% python3 -q
>>> import numpy as np
>>> np.set_printoptions(precision=2, suppress=True, linewidth=160, legacy="1.25")
>>> M = np.loadtxt("test0.csv", delimiter=",")
>>> M
array([[ 2.,  2.,  0.],
       [ 1., -2.,  0.],
       [ 0.,  0.,  0.]])
>>> M @ M
array([[6., 0., 0.],
       [0., 6., 0.],
       [0., 0., 0.]])
>>> np.flatnonzero(np.linalg.matrix_power((M != 0) + (M.T != 0) + np.eye(3), 3)[2])
array([2])
>>> (np.linalg.matrix_power((M != 0) + (M.T != 0) + np.eye(3), 3) > 0).astype(int)
array([[1, 1, 0],
       [1, 1, 0],
       [0, 0, 1]])
>>> rk = np.linalg.matrix_rank(M)
>>> rk
2
>>> ns = np.linalg.svd(M)[2][rk:].T
>>> [int(np.linalg.matrix_rank(M[:i])) for i in range(1, len(M) + 1)]
[1, 2, 2]
>>> ns.shape
(3, 1)
>>> ns[:, 0] / ns[np.abs(ns[:, 0]).round(6).argmax(), 0]
array([0., 0., 1.])
>>> left, sigma, vt = np.linalg.svd(M)
>>> vecs = vt[:(sigma > 1e-8).sum()]
>>> rng = np.random.default_rng(770238)
>>> vec = M[0] + -1 * M[1] + rng.integers(2) * np.eye(3)[1]
>>> vec
array([1., 5., 0.])
>>> np.allclose(vecs.T @ vecs @ vec, vec)
True
>>> np.round(vecs.T @ vecs, 2) + 0
array([[1., 0., 0.],
       [0., 1., 0.],
       [0., 0., 0.]])
>>> np.abs(np.diag(np.linalg.qr(M)[1])) > 1e-9
array([ True,  True, False])
>>> M @ np.linalg.pinv(M) @ M
array([[ 2.,  2.,  0.],
       [ 1., -2.,  0.],
       [ 0.,  0.,  0.]])
>>> W0 = np.array([[4, 5, 6, 7, 8], [9, 10, 11, 12, 13]])
>>> W0
array([[ 4,  5,  6,  7,  8],
       [ 9, 10, 11, 12, 13]])
>>> Y = W0[0, 0] * W0[1:] - np.outer(W0[1:, 0], W0[0])
>>> Y
array([[  0,  -5, -10, -15, -20]])
>>> np.flatnonzero(~Y.round(6).any(axis=1))
array([], dtype=int64)
>>> np.linalg.matrix_rank(Y), np.linalg.matrix_rank(W0)
(1, 2)
>>> T = np.stack([W0, 2 * W0, W0[::-1]])
>>> (T @ W0.T).shape
(3, 2, 2)
>>> np.einsum("bij,cij->bc", T, T)
array([[ 805, 1610,  680],
       [1610, 3220, 1360],
       [ 680, 1360,  805]])
>>> T.shape
(3, 2, 5)
>>> lab = rng.permutation(3)
>>> lab
array([2, 1, 0])
>>> Y = M[lab][:, lab]
>>> np.sort(np.abs(np.linalg.eigvals(Y)))
array([0.  , 2.45, 2.45])
>>> np.trace(Y)
0.0
>>> Y
array([[ 0.,  0.,  0.],
       [ 0., -2.,  1.],
       [ 0.,  2.,  2.]])
>>> def softmax(z):
...     e = np.exp(z - z.max(axis=-1, keepdims=True))
...     return e / e.sum(axis=-1, keepdims=True)
... 
>>> softmax(W0).sum(axis=1)
array([1., 1.])
>>> np.round(softmax(10 * W0[0]), 2) + 0
array([0., 0., 0., 0., 1.])
>>> att = W0 @ W0.T / np.sqrt(5)
>>> softmax(att)[0] @ W0
array([ 9., 10., 11., 12., 13.])
>>> np.round(softmax(att), 2) + 0
array([[0., 1.],
       [0., 1.]])
>>> np.linalg.cond(W0) > 100
False
>>> np.argsort(-np.linalg.norm(W0, axis=0).round(6), kind="stable")[:3]
array([4, 3, 2])
>>> [round(float(x), 2) for x in np.linalg.svd(W0, compute_uv=False)[:3]]
[28.35, 1.25]
>>> arr = np.load("mat.npy")
>>> arr
array([[ 1.  ,  0.  ,  0.  ,  0.  ],
       [ 0.  , -0.5 ,  0.87,  0.  ],
       [ 0.  , -0.87, -0.5 ,  0.  ],
       [ 0.  ,  0.  ,  0.  ,  1.  ]])
>>> round(float(np.linalg.det(arr)), 2)
1.0
>>> np.flatnonzero(np.linalg.matrix_power((arr != 0) + (arr.T != 0) + np.eye(4), 4)[3])
array([3])
>>> (np.linalg.matrix_power((arr != 0) + (arr.T != 0) + np.eye(4), 4) > 0).astype(int)
array([[1, 0, 0, 0],
       [0, 1, 1, 0],
       [0, 1, 1, 0],
       [0, 0, 0, 1]])
>>> arr @ arr
array([[ 1.  ,  0.  ,  0.  ,  0.  ],
       [ 0.  , -0.5 , -0.87,  0.  ],
       [ 0.  ,  0.87, -0.5 ,  0.  ],
       [ 0.  ,  0.  ,  0.  ,  1.  ]])
>>> np.round(arr @ arr.T, 2) + 0
array([[1., 0., 0., 0.],
       [0., 1., 0., 0.],
       [0., 0., 1., 0.],
       [0., 0., 0., 1.]])
>>> Y = arr + rng.integers(-2, 3, (4, 1)) @ rng.integers(-2, 3, (1, 4))
>>> Y
array([[ 1.  ,  2.  ,  2.  , -2.  ],
       [ 0.  , -1.5 , -0.13,  1.  ],
       [ 0.  ,  1.13,  1.5 , -2.  ],
       [ 0.  ,  0.  ,  0.  ,  1.  ]])
>>> np.round(np.linalg.svd(Y - arr, compute_uv=False), 2) + 0
array([5.2, 0. , 0. , 0. ])
>>> T = np.stack([arr, 4 * arr, arr[::-1]])
>>> np.einsum("bij,cij->bc", T, T)
array([[ 4., 16.,  0.],
       [16., 64.,  0.],
       [ 0.,  0.,  4.]])
>>> (T @ arr.T).shape
(3, 4, 4)
>>> lab = rng.permutation(4)
>>> lab
array([0, 2, 1, 3])
>>> Y = arr[lab][:, lab]
>>> round(float(np.linalg.det(Y)), 2), round(float(np.linalg.det(arr[lab])), 2)
(1.0, -1.0)
>>> np.sort(np.abs(np.linalg.eigvals(Y)))
array([1., 1., 1., 1.])
>>> np.allclose(Y, arr)
False
>>> m1 = np.load("w.npy")
>>> m1
array([[-2, -1,  0, -2, -1, -1],
       [12,  6,  0, 12,  6,  6],
       [18,  9,  0, 18,  9,  9]])
>>> # column 3 repeats column 0
>>> rk = np.linalg.matrix_rank(m1)
>>> rk
1
>>> ns = np.linalg.svd(m1)[2][rk:].T
>>> ns.shape
(6, 5)
>>> [int(np.linalg.matrix_rank(m1[:i])) for i in range(1, len(m1) + 1)]
[1, 1, 1]
>>> np.linalg.matrix_rank(m1.T @ m1), np.linalg.matrix_rank(m1 @ m1.T)
(1, 1)
>>> r0 = np.array([2, -2])
>>> np.array([np.convolve(row, r0, "same") for row in m1])
array([[ -4,   2,   2,  -4,   2,   0],
       [ 24, -12, -12,  24, -12,   0],
       [ 36, -18, -18,  36, -18,   0]])
>>> K = np.loadtxt("layer13.csv", delimiter=",")
>>> K
array([[-0.9 ,  0.15, -3.08],
       [ 4.32,  1.37, -1.51],
       [ 5.33,  1.22,  1.27],
       [-7.28, -1.9 , -1.18],
       [ 4.36,  1.64, -1.68],
       [-6.27, -2.24,  2.85],
       [-7.27, -2.06, -0.18],
       [ 7.05,  1.95,  0.13],
       [-0.78,  0.38, -3.06],
       [-7.73, -2.02, -2.24],
       [-1.43, -0.89,  3.08],
       [-7.72, -1.87, -2.04],
       [-2.91, -0.54, -1.55],
       [-6.16, -2.39,  2.79],
       [ 7.11,  1.96,  0.14],
       [-5.29, -1.24, -1.44],
       [-7.47, -1.85, -1.17],
       [-7.13, -1.96, -0.23],
       [ 6.27,  2.38, -3.05],
       [-2.92, -0.66, -1.91],
       [-3.72, -1.66,  3.53],
       [ 1.45,  0.99, -3.31],
       [-1.39, -1.19,  3.36],
       [ 3.74,  1.6 , -3.39],
       [ 1.71,  0.91, -1.31]])
>>> Xc = (K - K.mean(axis=0)) / K.std(axis=0)
>>> Xc.std(axis=0)
array([1., 1., 1.])
>>> c = np.linalg.lstsq(np.delete(Xc, 2, axis=1), Xc[:, 2])[0]
>>> np.abs(c).argmax()
1
>>> hat = K @ np.linalg.solve(K.T @ K, K.T)
>>> np.diag(hat)
array([0.15, 0.12, 0.09, 0.09, 0.08, 0.13, 0.08, 0.09, 0.09, 0.28, 0.09, 0.13, 0.04, 0.17, 0.09, 0.06, 0.13, 0.09, 0.13, 0.14, 0.11, 0.09, 0.25, 0.12, 0.16])
>>> hat @ K[:, 1]
array([ 0.15,  1.37,  1.22, -1.9 ,  1.64, -2.24, -2.06,  1.95,  0.38, -2.02, -0.89, -1.87, -0.54, -2.39,  1.96, -1.24, -1.85, -1.96,  2.38, -0.66, -1.66,
        0.99, -1.19,  1.6 ,  0.91])
>>> np.allclose(hat @ hat, hat)
True
>>> np.round(np.linalg.eigvalsh(hat), 2) + 0
array([0., 0., 0., 0., 0., 0., 0., 0., 0., 0., 0., 0., 0., 0., 0., 0., 0., 0., 0., 0., 0., 0., 1., 1., 1.])
>>> W2 = K[[20, 10]].astype(float)
>>> for _ in range(4):
...     lab = np.linalg.norm(K[:, None] - W2, axis=-1).argmin(axis=1)
...     W2 = np.array([K[lab == j].mean(axis=0) for j in range(2)])
... 
>>> lab
array([1, 1, 1, 0, 1, 0, 0, 1, 1, 0, 0, 0, 0, 0, 1, 0, 0, 0, 1, 0, 0, 1, 0, 1, 1])
>>> W2[1] - W2[0]
array([ 8.94,  2.93, -1.98])
>>> np.abs(W2[1] - W2[0]).argmax()
0
>>> vec = np.array([2, 0, 1, 0, 0, -2])
>>> h1 = np.maximum(m1 @ vec, 0)
>>> np.maximum(m1 @ (3 * vec), 0)
array([ 0, 36, 54])
>>> np.tanh(m1 @ vec)
array([-0.96,  1.  ,  1.  ])
>>> m1 * (h1 > 1e-9)[:, None]
array([[ 0,  0,  0,  0,  0,  0],
       [12,  6,  0, 12,  6,  6],
       [18,  9,  0, 18,  9,  9]])
>>> h1
array([ 0, 12, 18])
>>> E = np.loadtxt("a.csv", delimiter=",")
>>> E
array([[-19.25,   7.66,  24.75,   3.53,  15.26],
       [-11.21,   3.91,  12.11,  -0.62,   7.79],
       [ -8.74,   2.74,   8.65,  -1.44,   5.75],
       [ -5.96,   1.43,   5.1 ,  -1.96,   3.66],
       [ -4.99,   1.  ,   3.99,  -2.  ,   3.  ],
       [ -4.27,   0.68,   3.21,  -1.97,   2.52],
       [ -3.84,   0.5 ,   2.77,  -1.93,   2.25],
       [ -3.36,   0.31,   2.31,  -1.85,   1.97],
       [ -3.06,   0.19,   2.03,  -1.79,   1.79],
       [ -2.58,   0.02,   1.61,  -1.65,   1.52],
       [ -2.19,  -0.1 ,   1.29,  -1.51,   1.3 ],
       [ -2.18,  -0.11,   1.29,  -1.51,   1.3 ],
       [ -1.67,  -0.24,   0.91,  -1.27,   1.02],
       [ -0.96,  -0.33,   0.46,  -0.84,   0.65],
       [ -0.39,  -0.25,   0.18,  -0.38,   0.31],
       [  0.09,   0.1 ,  -0.05,   0.09,  -0.1 ],
       [  0.2 ,   0.25,  -0.11,   0.19,  -0.23],
       [  0.61,   1.67,  -0.83,   0.27,  -1.43],
       [  0.67,   2.07,  -1.09,   0.14,  -1.79],
       [  0.74,   2.63,  -1.53,  -0.13,  -2.34],
       [  0.79,   3.1 ,  -1.93,  -0.41,  -2.81],
       [  0.8 ,   3.25,  -2.07,  -0.51,  -2.97],
       [  0.84,   3.58,  -2.39,  -0.75,  -3.33],
       [  1.07,   5.55,  -4.71,  -2.57,  -5.7 ],
       [  1.29,   6.99,  -6.8 ,  -4.28,  -7.68],
       [  1.43,   7.71,  -7.96,  -5.23,  -8.75],
       [  1.6 ,   8.59,  -9.47,  -6.47, -10.1 ],
       [  2.45,  11.8 , -15.85, -11.72, -15.62],
       [  2.75,  12.75, -17.96, -13.45, -17.39],
       [  3.75,  15.41, -24.47, -18.76, -22.76],
       [  3.84,  15.62, -25.01, -19.2 , -23.2 ]])
>>> # rows and columns are dependent
>>> Xc = E - E.mean(axis=0)
>>> vecs = np.linalg.svd(Xc)[2][:3]
>>> Y = Xc - Xc @ vecs.T @ vecs
>>> np.round(np.cov(Xc @ vecs.T, rowvar=False), 2) + 0
array([[215.48,   0.  ,   0.  ],
       [  0.  ,  20.27,   0.  ],
       [  0.  ,   0.  ,   3.23]])
>>> np.round(Y.std(axis=0), 2) + 0
array([0., 0., 0., 0., 0.])
>>> np.diag(vecs.T @ vecs)
array([0.5 , 0.84, 0.53, 0.75, 0.38])
